$ ipython --no-banner

In [1]: import numpy as np

In [2]: import numpy.linalg as la

In [3]: np.set_printoptions(suppress=True, linewidth=140)

In [4]: arr = np.load("dump.npy")

In [5]: arr
Out[5]: 
array([[  0.064,   0.016,  -0.024,  -0.04 ],
       [  2.376,   3.077,   1.704,  -2.487],
       [-12.362, -15.529,  -9.321,  12.378],
       [ -1.197,  -1.584,  -0.989,   1.222],
       [  1.637,   1.955,   1.216,  -1.586],
       [  1.435,   1.667,   1.008,  -1.31 ],
       [  8.404,  10.41 ,   6.246,  -8.36 ],
       [ -1.512,  -2.03 ,  -1.249,   1.552],
       [  8.793,  11.005,   6.58 ,  -8.796],
       [  3.861,   4.893,   2.846,  -3.88 ],
       [  2.215,   2.639,   1.654,  -2.253],
       [  3.79 ,   4.878,   2.879,  -3.94 ],
       [  3.437,   4.346,   2.582,  -3.433],
       [  5.012,   6.342,   3.83 ,  -5.022],
       [ -4.262,  -5.245,  -3.128,   4.26 ],
       [ -7.969,  -9.913,  -6.009,   7.956],
       [ -0.202,  -0.107,  -0.031,   0.166]])

In [6]: M2 = arr / np.sqrt((arr ** 2).mean(axis=1, keepdims=True))

In [7]: la.matrix_rank(M2) == la.matrix_rank(arr)
Out[7]: np.True_

In [8]: Xc = (arr - arr.mean(axis=0)) / arr.std(axis=0)

In [9]: np.argwhere(np.abs(Xc) > 2)
Out[9]: 
array([[2, 0],
       [2, 1],
       [2, 2],
       [2, 3]])

In [10]: c = la.lstsq(np.delete(Xc, 1, axis=1), Xc[:, 1])[0]

In [11]: c.round(3)
Out[11]: array([-0.153,  0.432, -0.721])

In [12]: Xc = arr - arr.mean(axis=0)

In [13]: Uu, sv, Vt = la.svd(Xc, full_matrices=False)

In [14]: la.matrix_rank(Xc)
Out[14]: np.int64(4)

In [15]: np.round(Xc.mean(axis=0), 3) + 0
Out[15]: array([0., 0., 0., 0.])

In [16]: W = np.array([[-2, 7], [-5, 7], [5, -3], [-8, 1]])

In [17]: c = np.array([1, -1])

In [18]: act = np.maximum(arr @ W + c, 0)

In [19]: la.matrix_rank(act)
Out[19]: np.int64(2)

In [20]: C = np.array([[2, 3, 3], [2, -1, -1]])

In [21]: (act @ C).round(6).argmax(axis=1)
Out[21]: array([1, 0, 0, 0, 0, 0, 0, 0, 0, 0, 0, 0, 0, 0, 0, 0, 1])

In [22]: vec = np.array([2, 7, 0, 2])

In [23]: y = arr @ vec

In [24]: np.round(la.pinv(arr) @ arr, 3) + 0
Out[24]: 
array([[1., 0., 0., 0.],
       [0., 1., 0., 0.],
       [0., 0., 1., 0.],
       [0., 0., 0., 1.]])

In [25]: np.round(la.solve(arr.T @ arr, arr.T @ y), 3) + 0
Out[25]: array([2., 7., 0., 2.])

In [26]: rng = np.random.default_rng(34133)

In [27]: y = y + 0.05 * rng.normal(size=17)

In [28]: y.round(3)
Out[28]: 
array([   0.162,   21.367, -108.634,  -11.02 ,   13.691,   11.947,   72.909,  -14.191,   77.086,   34.238,   18.459,   33.867,   30.493,
         44.428,  -36.759,  -69.412,   -0.831])

In [29]: c, *_ = la.lstsq(arr, y)

In [30]: [round(float(la.norm(la.solve(arr.T @ arr + lam * np.eye(4), arr.T @ y))), 2) for lam in (0, 1, 10, 100)]
Out[30]: [7.53, 4.31, 4.29, 4.1]

In [31]: np.round(arr.T @ (y - arr @ c), 3) + 0
Out[31]: array([0., 0., 0., 0.])

In [32]: O, _ = la.qr(np.array([[0.0, -0.1, 0.6], [-0.2, -2.1, -0.7], [-0.2, 0.9, -2.0]]))

In [33]: evecs, _ = la.qr(np.array([[0.4, -2.1, 0.8, 0.9, 1.0],
    ...:     [0.4, -0.1, 0.9, 0.3, 0.8],
    ...:     [0.2, -1.1, -0.8, -1.2, 0.4],
    ...:     [1.3, -0.6, 0.0, 1.4, -1.2],
    ...:     [-2.5, -0.9, -0.5, 0.6, -1.0]]))

In [34]: sv = 3 * 0.7 ** np.arange(3)

In [35]: mat = O[:, :3] * sv @ evecs[:3]

In [36]: mat.round(3)
Out[36]: 
array([[-0.088,  0.621, -1.04 ,  0.719,  0.419],
       [-0.085,  1.637,  0.016, -0.132, -1.999],
       [-0.504,  1.813,  1.675,  0.494,  0.338]])

In [37]: W = np.array([[1, 0, 1], [1, 1, 2], [2, 2, 2], [0, 2, 1], [2, 0, 1]])

In [38]: c = np.array([-1, -3, -1])

In [39]: act = np.maximum(mat @ W + c, 0)

In [40]: np.round((act > 0).mean(axis=0), 3)
Out[40]: array([0.333, 0.333, 0.667])

In [41]: act.round(3)
Out[41]: 
array([[0.   , 0.   , 0.   ],
       [0.   , 0.   , 0.09 ],
       [4.334, 3.149, 6.303]])

In [42]: la.matrix_rank(act)
Out[42]: np.int64(2)

In [43]: C = np.array([[0, 0, 1], [3, -1, -3], [2, 2, -1]])

In [44]: np.round(act @ C, 3)
Out[44]: 
array([[  0.   ,   0.   ,   0.   ],
       [  0.181,   0.181,  -0.09 ],
       [ 22.053,   9.456, -11.417]])

In [45]: labels = rng.integers(0, 3, 5)

In [46]: F = np.triu((labels[:, None] == labels) & (rng.random((5, 5)) < 0.8), 1).astype(int)

In [47]: F += F.T

In [48]: F
Out[48]: 
array([[0, 0, 1, 0, 1],
       [0, 0, 0, 0, 0],
       [1, 0, 0, 0, 1],
       [0, 0, 0, 0, 0],
       [1, 0, 1, 0, 0]])

In [49]: r = la.matrix_rank(F)

In [50]: r
Out[50]: np.int64(3)

In [51]: null = la.svd(F)[2][r:].T

In [52]: [int(la.matrix_rank(F[:, :j + 1])) for j in range(5)]
Out[52]: [1, 1, 2, 2, 3]

In [53]: [int(la.matrix_rank(F[:i])) for i in range(1, len(F) + 1)]
Out[53]: [1, 1, 2, 2, 3]

In [54]: la.matrix_rank(F.T @ F), la.matrix_rank(F @ F.T)
Out[54]: (np.int64(3), np.int64(3))

In [55]: [int(la.matrix_rank(np.delete(F, i, axis=0))) for i in range(5)]
Out[55]: [2, 3, 2, 3, 2]

In [56]: round(float(la.det(F.T)), 3)
Out[56]: 0.0

In [57]: round(float(la.det(2 * F)), 3), round(la.det(F), 3)
Out[57]: (0.0, np.float64(0.0))

In [58]: np.round(la.eigvals(F), 3)
Out[58]: array([-1.,  2., -1.,  0.,  0.])

In [59]: np.round(la.det(F[::-1]), 3)
Out[59]: np.float64(0.0)

In [60]: [round(float(la.det(F[:i, :i])), 2) + 0 for i in range(1, 6)]
Out[60]: [0.0, 0.0, 0.0, 0.0, 0.0]

In [61]: np.all(la.eigvalsh(F) > 0)
Out[61]: np.False_

In [62]: evals, evecs = la.eigh(F)

In [63]: vec = np.array([0, -3, -1, 1, 1])

In [64]: np.round(evecs * np.maximum(evals, 0) @ evecs.T, 3) + 0
Out[64]: 
array([[0.667, 0.   , 0.667, 0.   , 0.667],
       [0.   , 0.   , 0.   , 0.   , 0.   ],
       [0.667, 0.   , 0.667, 0.   , 0.667],
       [0.   , 0.   , 0.   , 0.   , 0.   ],
       [0.667, 0.   , 0.667, 0.   , 0.667]])

In [65]: np.abs(F).sum(axis=1).max(), np.abs(evals).max()
Out[65]: (np.int64(2), np.float64(2.0))

In [66]: f = np.array([0, 1, 0, 2, 1]) + 0.5

In [67]: W0 = np.outer(f, f) / (f @ f)

In [68]: W0.round(3)
Out[68]: 
array([[0.022, 0.067, 0.022, 0.111, 0.067],
       [0.067, 0.2  , 0.067, 0.333, 0.2  ],
       [0.022, 0.067, 0.022, 0.111, 0.067],
       [0.111, 0.333, 0.111, 0.556, 0.333],
       [0.067, 0.2  , 0.067, 0.333, 0.2  ]])

In [69]: r = la.matrix_rank(W0)

In [70]: r
Out[70]: np.int64(1)

In [71]: null = la.svd(W0)[2][r:].T

In [72]: [int(la.matrix_rank(W0[:i])) for i in range(1, len(W0) + 1)]
Out[72]: [1, 1, 1, 1, 1]

In [73]: np.allclose(W0 @ null, 0)
Out[73]: True

In [74]: np.round(W0 @ null, 3) + 0
Out[74]: 
array([[0., 0., 0., 0.],
       [0., 0., 0., 0.],
       [0., 0., 0., 0.],
       [0., 0., 0., 0.],
       [0., 0., 0., 0.]])

In [75]: cov = W0.T @ W0

In [76]: np.round(la.eigvalsh(cov)[::-1], 3) + 0
Out[76]: array([1., 0., 0., 0., 0.])

In [77]: np.trace(cov), (W0 ** 2).sum()
Out[77]: (np.float64(1.0), np.float64(1.0))

In [78]: np.allclose(cov, cov.T)
Out[78]: True

In [79]: (W0 @ W0.T).shape
Out[79]: (5, 5)

In [80]: la.matrix_rank(cov)
Out[80]: np.int64(1)

In [81]: hat = np.triu(np.array([[7, 8, -8, 4, 1],
    ...:     [9, -1, 1, 4, 9],
    ...:     [-9, 7, -6, -7, -2],
    ...:     [4, -4, 9, -4, -6],
    ...:     [-5, -9, 6, 5, -1]]), 1) + np.eye(5)

In [82]: M2 = hat @ W0 @ la.inv(hat)

In [83]: round(float(la.det(M2)), 3)
Out[83]: 0.0

In [84]: evals, evecs = la.eigh(W0)

In [85]: np.round(la.eigvalsh(W0 @ W0), 3) + 0
Out[85]: array([0., 0., 0., 0., 1.])

In [86]: np.round(la.eigvalsh(W0 + 4 * np.eye(5)), 3)
Out[86]: array([4., 4., 4., 4., 5.])

In [87]: np.round(evals.sum(), 3), np.trace(W0)
Out[87]: (np.float64(1.0), np.float64(1.0))

In [88]: E = np.loadtxt("layer8.csv", delimiter=",")

In [89]: E
Out[89]: 
array([[  0.,  10.,   4.,  -1., -14.],
       [-10.,   0.,  15.,   5., -12.],
       [ -4., -15.,   0.,   2., -13.],
       [  1.,  -5.,  -2.,   0.,   7.],
       [ 14.,  12.,  13.,  -7.,   0.]])

In [90]: # antisymmetric, zero diagonal

In [91]: labels = rng.permutation(5)

In [92]: labels
Out[92]: array([0, 2, 3, 1, 4])

In [93]: M2 = E[labels][:, labels]

In [94]: M2
Out[94]: 
array([[  0.,   4.,  -1.,  10., -14.],
       [ -4.,   0.,   2., -15., -13.],
       [  1.,  -2.,   0.,  -5.,   7.],
       [-10.,  15.,   5.,   0., -12.],
       [ 14.,  13.,  -7.,  12.,   0.]])

In [95]: np.round(la.det(M2), 3), round(la.det(E[labels]), 3)
Out[95]: (np.float64(-0.0), np.float64(0.0))

In [96]: vec = np.array([2, -1, -2, -1, 0])

In [97]: np.round(la.eigvals(M2).real, 3) + 0
Out[97]: array([0., 0., 0., 0., 0.])

In [98]: O = la.solve(np.eye(5) - M2, np.eye(5) + M2)

In [99]: np.round(O @ O.T, 3) + 0
Out[99]: 
array([[1., 0., 0., 0., 0.],
       [0., 1., 0., 0., 0.],
       [0., 0., 1., 0., 0.],
       [0., 0., 0., 1., 0.],
       [0., 0., 0., 0., 1.]])

In [100]: r = la.matrix_rank(E)

In [101]: r
Out[101]: np.int64(4)

In [102]: null = la.svd(E)[2][r:].T

In [103]: np.round(null @ null.T, 3)
Out[103]: 
array([[ 0.199,  0.018, -0.016,  0.398, -0.02 ],
       [ 0.018,  0.002, -0.001,  0.035, -0.002],
       [-0.016, -0.001,  0.001, -0.033,  0.002],
       [ 0.398,  0.035, -0.033,  0.796, -0.041],
       [-0.02 , -0.002,  0.002, -0.041,  0.002]])

In [104]: [int(la.matrix_rank(np.delete(E, i, axis=0))) for i in range(5)]
Out[104]: [4, 4, 4, 4, 4]

In [105]: [int(la.matrix_rank(E[:i])) for i in range(1, len(E) + 1)]
Out[105]: [1, 2, 3, 4, 4]

In [106]: [round(float(x), 3) for x in la.svd(E, compute_uv=False)[:3]]
Out[106]: [28.18, 28.18, 11.614]

In [107]: la.matrix_rank(E, rtol=0.1)
Out[107]: np.int64(4)
